% python3 -q
>>> import numpy as np
>>> from numpy import linalg as LA
>>> np.set_printoptions(precision=2, suppress=True, linewidth=120)
>>> M = np.array([[0.3, -1.0, 2.4, 2.3],
...     [-0.1, 0.2, -0.5, -1.0],
...     [1.1, -1.0, 0.2, -1.0],
...     [1.5, -1.7, 1.2, 0.3],
...     [-1.2, 0.4, -0.4, 1.4]])
>>> M[:, 2] *= 10
>>> M
array([[ 0.3, -1. , 24. ,  2.3],
       [-0.1,  0.2, -5. , -1. ],
       [ 1.1, -1. ,  2. , -1. ],
       [ 1.5, -1.7, 12. ,  0.3],
       [-1.2,  0.4, -4. ,  1.4]])
>>> out = np.c_[M[:, :2] @ np.array([[3, 3], [2, 3]]), np.array([1, -2, 3, -2, 0])]
>>> out
array([[-1.1, -2.1,  1. ],
       [ 0.1,  0.3, -2. ],
       [ 1.3,  0.3,  3. ],
       [ 1.1, -0.6, -2. ],
       [-2.8, -2.4,  0. ]])
>>> np.round(LA.lstsq(M, out[:, 0])[0], 2) + 0
array([3., 2., 0., 0.])
>>> LA.norm(LA.qr(M)[0].T @ out, axis=0) ** 2 / ((out ** 2).sum(axis=0) + 1e-12)
array([1.  , 1.  , 0.03])
>>> x = np.array([-1, -1, -3, -3])
>>> rhs = M @ x
>>> rhs
array([-78.2,  17.9,  -3.1, -36.7,   8.6])
>>> LA.solve(M.T @ M, M.T @ rhs)
array([-1., -1., -3., -3.])
>>> rng = np.random.default_rng(32)
>>> rhs = rhs + 0.3 * rng.normal(size=5)
>>> rhs
array([-77.93,  18.13,  -3.11, -36.5 ,   8.4 ])
>>> coef, *_ = LA.lstsq(M, rhs)
>>> round(LA.norm(rhs - M @ coef), 2)
np.float64(0.21)
>>> coef.round()
array([-1., -1., -3., -3.])
>>> np.round(M.T @ (rhs - M @ coef), 2) + 0
array([0., 0., 0., 0.])
>>> J = np.loadtxt("m.csv", delimiter=",")
>>> J
array([[ 0.77, -0.23, -0.55, -0.08, -0.23],
       [-0.23,  0.77, -0.55, -0.08, -0.23],
       [-0.55, -0.55, -0.27, -0.18, -0.55],
       [-0.08, -0.08, -0.18,  0.97, -0.08],
       [-0.23, -0.23, -0.55, -0.08,  0.77]])
>>> # columns are unit length and at right angles
>>> LA.pinv(J)
array([[ 0.77, -0.23, -0.55, -0.08, -0.23],
       [-0.23,  0.77, -0.55, -0.08, -0.23],
       [-0.55, -0.55, -0.27, -0.18, -0.55],
       [-0.08, -0.08, -0.18,  0.97, -0.08],
       [-0.23, -0.23, -0.55, -0.08,  0.77]])
>>> W0 = np.loadtxt("block1.csv", delimiter=",")
>>> W0
array([[ 0., -3.,  4.,  0.],
       [-3., 10., -1., -5.],
       [ 4., -1.,  4.,  3.],
       [ 0., -5.,  3., -6.]])
>>> O = W0.astype(float).copy()
>>> for j in range(4):
...     O[:, j] -= O[:, :j] @ (O[:, :j].T @ O[:, j])
...     O[:, j] /= LA.norm(O[:, j])
... 
>>> np.round(O.T @ O, 2) + 0
array([[1., 0., 0., 0.],
       [0., 1., 0., 0.],
       [0., 0., 1., 0.],
       [0., 0., 0., 1.]])
>>> evals, evecs = LA.eigh(W0)
>>> x = np.array([-3, -3, 2, -3])
>>> evecs * np.maximum(evals, 0) @ evecs.T
array([[ 1.86, -2.44,  2.83,  1.11],
       [-2.44, 10.6 , -1.63, -3.02],
       [ 2.83, -1.63,  4.91,  1.24],
       [ 1.11, -3.02,  1.24,  0.99]])
>>> np.abs(W0).sum(axis=1).max(), round(float(np.abs(evals).max()), 2)
(np.float64(19.0), 13.01)
>>> (np.sign(evecs[:, -1].round(6)) == np.sign(evecs[0, -1].round(6))).astype(int)
array([1, 0, 1, 1])
>>> z = rng.permutation(4)
>>> z
array([2, 3, 0, 1])
>>> out = W0[z][:, z]
>>> out
array([[ 4.,  3.,  4., -1.],
       [ 3., -6.,  0., -5.],
       [ 4.,  0.,  0., -3.],
       [-1., -5., -3., 10.]])
>>> np.round(LA.det(out), 2), round(float(LA.det(W0[z])), 2)
(np.float64(1153.0), 1153.0)
>>> A = np.loadtxt("mat.csv", delimiter=",")
>>> A
array([[ 3.94, -7.54,  4.32,  2.98],
       [-7.73, -0.4 ,  1.99, -6.01],
       [ 4.66,  6.1 , -5.24,  3.69],
       [-7.72,  2.14,  0.24, -5.98],
       [-7.34, -2.02,  3.02, -5.73],
       [ 3.8 ,  6.78, -5.52,  3.03],
       [ 1.72, -8.22,  5.28,  1.25],
       [-1.9 , -7.78,  5.78, -1.56],
       [-2.6 ,  8.05, -4.97, -1.93],
       [-7.37,  3.56, -0.82, -5.69],
       [-6.63, -3.64,  3.98, -5.2 ],
       [-7.81,  0.51,  1.38, -6.07],
       [-6.72,  4.94, -1.91, -5.17],
       [-1.48,  8.25, -5.35, -1.06],
       [ 7.79, -1.52, -0.69,  6.04],
       [ 7.31,  2.13, -3.09,  5.71],
       [ 3.23,  7.15, -5.64,  2.59],
       [-3.83,  7.6 , -4.39, -2.89],
       [-1.64, -7.87,  5.79, -1.36],
       [-7.48, -1.58,  2.75, -5.83],
       [ 6.72,  3.47, -3.88,  5.27],
       [-5.94, -4.7 ,  4.56, -4.67],
       [-7.75, -0.2 ,  1.86, -6.03],
       [ 3.08,  7.23, -5.67,  2.47]])
>>> u, v = A[21], A[18]
>>> np.round(u @ v, 2)
np.float64(79.45)
>>> p = (u @ v) / (u @ u) * u
>>> LA.matrix_rank(np.outer(u, v))
np.int64(1)
>>> x = np.array([2, -2, 1, 0])
>>> a = np.maximum(A @ x, 0)
>>> a
array([27.29,  0.  ,  0.  ,  0.  ,  0.  ,  0.  , 25.16, 17.54,  0.  ,  0.  ,  0.  ,  0.  ,  0.  ,  0.  , 17.93,  7.27,
        0.  ,  0.  , 18.26,  0.  ,  2.63,  2.07,  0.  ,  0.  ])
>>> np.tanh(A @ x)
array([ 1.  , -1.  , -1.  , -1.  , -1.  , -1.  ,  1.  ,  1.  , -1.  , -1.  , -0.96, -1.  , -1.  , -1.  ,  1.  ,  1.  ,
       -1.  , -1.  ,  1.  , -1.  ,  0.99,  0.97, -1.  , -1.  ])
>>> arr = np.load("dump.npy")
>>> arr
array([[  6.15, -10.38,   0.26,   6.82],
       [ -8.19,  -3.95,  10.75,  -6.09],
       [ -8.68,  -2.42,  10.98,  -5.56],
       [ -8.79,  -3.19,  11.5 ,  -6.57],
       [ -9.1 ,  -3.51,   8.7 ,  -7.08],
       [ -5.2 ,  -1.37,  11.12,  -5.13],
       [  5.85,  -9.09,   0.74,   6.45],
       [ -8.31,  -4.05,  10.69,  -6.29],
       [ -7.8 ,  -3.35,  10.21,  -5.89],
       [ -7.88,  -3.54,  11.56,  -8.49],
       [ -7.83,  -4.41,  11.51,  -5.01],
       [ -8.8 ,  -2.71,  10.75,  -7.22],
       [  7.72, -12.12,  -0.63,   5.35],
       [  6.85, -11.54,  -1.14,   7.04],
       [ -6.57,  -3.45,  12.21,  -6.6 ],
       [ -7.83,  -2.77,  10.96,  -6.9 ],
       [  5.36,  -8.54,   0.15,   4.76],
       [  7.95, -11.48,   0.09,   4.51],
       [  6.77, -11.81,  -0.62,   6.2 ],
       [ -9.47,  -3.72,  11.94,  -8.61],
       [  6.5 ,  -9.56,  -1.53,   2.96],
       [  6.89, -11.37,   0.46,   7.03],
       [  6.32, -10.69,  -1.06,   3.83],
       [  8.23,  -9.99,   0.55,   5.44]])
>>> t3 = np.stack([arr, 3 * arr, arr[::-1]])
>>> LA.matrix_rank(t3)
array([4, 4, 4])
>>> LA.matrix_rank(t3.reshape(3, -1))
np.int64(2)
>>> np.einsum("bij,cij->bc", t3, t3)
array([[ 5276.78, 15830.34,  1435.6 ],
       [15830.34, 47491.02,  4306.8 ],
       [ 1435.6 ,  4306.8 ,  5276.78]])
